In [1]: import numpy as np

In [2]: from numpy import linalg as LA

In [3]: np.set_printoptions(precision=3, suppress=True, linewidth=160, legacy="1.25")

In [4]: rd = lambda a: np.round(a, 3) + 0

In [5]: J = np.loadtxt("layer18.csv", delimiter=",")

In [6]: J
Out[6]: 
array([[ 23., -10.,  -2.,  -6.],
       [ 20.,  -7.,  -4.,  -4.],
       [ 20.,  -4.,  -7.,  -4.],
       [ 32., -16.,   0., -11.]])

In [7]: M2 = J / LA.norm(J, axis=1, keepdims=True)

In [8]: C2 = M2 @ M2.T

In [9]: rd(C2)
Out[9]: 
array([[1.   , 0.991, 0.948, 0.994],
       [0.991, 1.   , 0.981, 0.97 ],
       [0.948, 0.981, 1.   , 0.911],
       [0.994, 0.97 , 0.911, 1.   ]])

In [10]: round(np.log10(LA.cond(J)))
Out[10]: 3

In [11]: [round(float(x), 3) for x in LA.svd(J, compute_uv=False)[:3]]
Out[11]: [54.406, 8.388, 1.291]

In [12]: LA.matrix_rank(J, rtol=0.1)
Out[12]: 2

In [13]: LA.cond(J) > 100
Out[13]: True

In [14]: np.argsort(-LA.norm(J, axis=0).round(6), kind="stable")[:3]
Out[14]: array([0, 1, 3])

In [15]: rd(np.abs(LA.eigvals(J)).max())
Out[15]: 5.0

In [16]: rd(np.sort(np.abs(LA.eigvals(J))))
Out[16]: array([1., 3., 3., 5.])

In [17]: np.allclose(J @ J.T, J.T @ J)
Out[17]: False

In [18]: rd(LA.det(J))
Out[18]: -45.0

In [19]: (J + J.T) / 2
Out[19]: 
array([[ 23.,   5.,   9.,  13.],
       [  5.,  -7.,  -4., -10.],
       [  9.,  -4.,  -7.,  -2.],
       [ 13., -10.,  -2., -11.]])

In [20]: rd(LA.matrix_power(J, 3))
Out[20]: 
array([[ 503., -226.,  -26., -126.],
       [ 452., -175.,  -52., -100.],
       [ 452., -148.,  -79., -100.],
       [ 608., -304.,    0., -179.]])

In [21]: np.trace(J)
Out[21]: -2.0

In [22]: P = np.triu(np.array([[1, 2, 0, 3], [3, 1, 1, 3], [3, -3, 2, -1], [1, -2, 3, 0]]), 1) + np.eye(4)

In [23]: M2 = P @ J @ LA.inv(P)

In [24]: P @ J - J @ P
Out[24]: 
array([[ 136., -108.,    2.,  -82.],
       [ 116.,  -92.,    0.,  -80.],
       [ -32.,  -24.,    4.,  -44.],
       [   0.,  -64.,   16.,  -48.]])

In [25]: LA.matrix_rank(M2)
Out[25]: 4

In [26]: rd(np.poly(M2))
Out[26]: array([  1.,   2., -20., -66., -45.])

In [27]: q, R = LA.qr(J)

In [28]: rd(np.abs(np.diag(R)))
Out[28]: array([48.508,  5.263,  0.447,  0.394])

In [29]: rd(R)
Out[29]: 
array([[-48.508,  19.832,   5.484,  13.4  ],
       [  0.   ,  -5.263,   6.223,  -2.709],
       [  0.   ,   0.   ,  -0.447,   1.397],
       [  0.   ,   0.   ,   0.   ,  -0.394]])

In [30]: rd(q @ R)
Out[30]: 
array([[ 23., -10.,  -2.,  -6.],
       [ 20.,  -7.,  -4.,  -4.],
       [ 20.,  -4.,  -7.,  -4.],
       [ 32., -16.,   0., -11.]])

In [31]: rd(abs(R[0, 0])), rd(LA.norm(J[:, 0]))
Out[31]: (48.508, 48.508)

In [32]: mat = np.loadtxt("mat.csv", delimiter=",")

In [33]: mat
Out[33]: 
array([[1., 0., 0.],
       [0., 0., 1.],
       [0., 1., 0.]])

In [34]: # columns are unit length and at right angles

In [35]: ev, evecs = LA.eig(mat)

In [36]: rd(np.sort(LA.eigvals(mat.T)))
Out[36]: array([-1.,  1.,  1.])

In [37]: np.prod(ev)
Out[37]: -1.0

In [38]: ev
Out[38]: array([ 1., -1.,  1.])

In [39]: mat @ evecs[:, 0] - ev[0] * evecs[:, 0]
Out[39]: array([0., 0., 0.])

In [40]: mat @ mat
Out[40]: 
array([[1., 0., 0.],
       [0., 1., 0.],
       [0., 0., 1.]])

In [41]: LA.determinant(mat)
AttributeError: module 'numpy.linalg' has no attribute 'determinant'


In [42]: (mat + mat.T) / 2
Out[42]: 
array([[1., 0., 0.],
       [0., 0., 1.],
       [0., 1., 0.]])

In [43]: rd(LA.matrix_power(mat, 2))
Out[43]: 
array([[1., 0., 0.],
       [0., 1., 0.],
       [0., 0., 1.]])

In [44]: np.trace(mat)
Out[44]: 1.0

In [45]: rd(LA.det(mat[::-1]))
Out[45]: 1.0

In [46]: rd(LA.eigvals(mat).sum().real)
Out[46]: 1.0

In [47]: q = mat.astype(float).copy()

In [48]: for j in range(3):
    ...:     q[:, j] -= q[:, :j] @ (q[:, :j].T @ q[:, j])
    ...:     q[:, j] /= LA.norm(q[:, j])
    ...: 

In [49]: q.T @ q
Out[49]: 
array([[1., 0., 0.],
       [0., 1., 0.],
       [0., 0., 1.]])

In [50]: rng = np.random.default_rng(816977)

In [51]: W0 = rng.normal(size=(12, 3)) + 3 * np.array([-1, 2, 2])

In [52]: rd(W0)
Out[52]: 
array([[-1.953,  6.346,  4.895],
       [-4.275,  5.725,  7.228],
       [-3.108,  8.004,  5.32 ],
       [-4.163,  6.158,  5.87 ],
       [-0.696,  5.438,  5.285],
       [-3.933,  5.295,  6.721],
       [-3.006,  4.93 ,  4.99 ],
       [-1.095,  6.634,  3.385],
       [-3.461,  7.28 ,  4.754],
       [-2.351,  7.589,  6.935],
       [-2.776,  7.159,  6.565],
       [-3.856,  5.926,  7.944]])

In [53]: Xs = W0 - W0.mean(axis=0)

In [54]: evecs = LA.svd(Xs)[2][:1]

In [55]: M2 = Xs - Xs @ evecs.T @ evecs

In [56]: rd(LA.norm(M2) / LA.norm(Xs))
Out[56]: 0.62

In [57]: lab = W0[:, 1] > np.median(W0[:, 1])

In [58]: u = W0[lab].mean(axis=0) - W0[~lab].mean(axis=0)

In [59]: rd((((W0 - W0.mean(axis=0)) @ u > 0) == lab).mean())
Out[59]: 0.917

In [60]: np.argsort(-np.abs(u).round(6), kind="stable")
Out[60]: array([1, 2, 0])

In [61]: lab.astype(int)
Out[61]: array([1, 0, 1, 0, 0, 0, 0, 1, 1, 1, 1, 0])
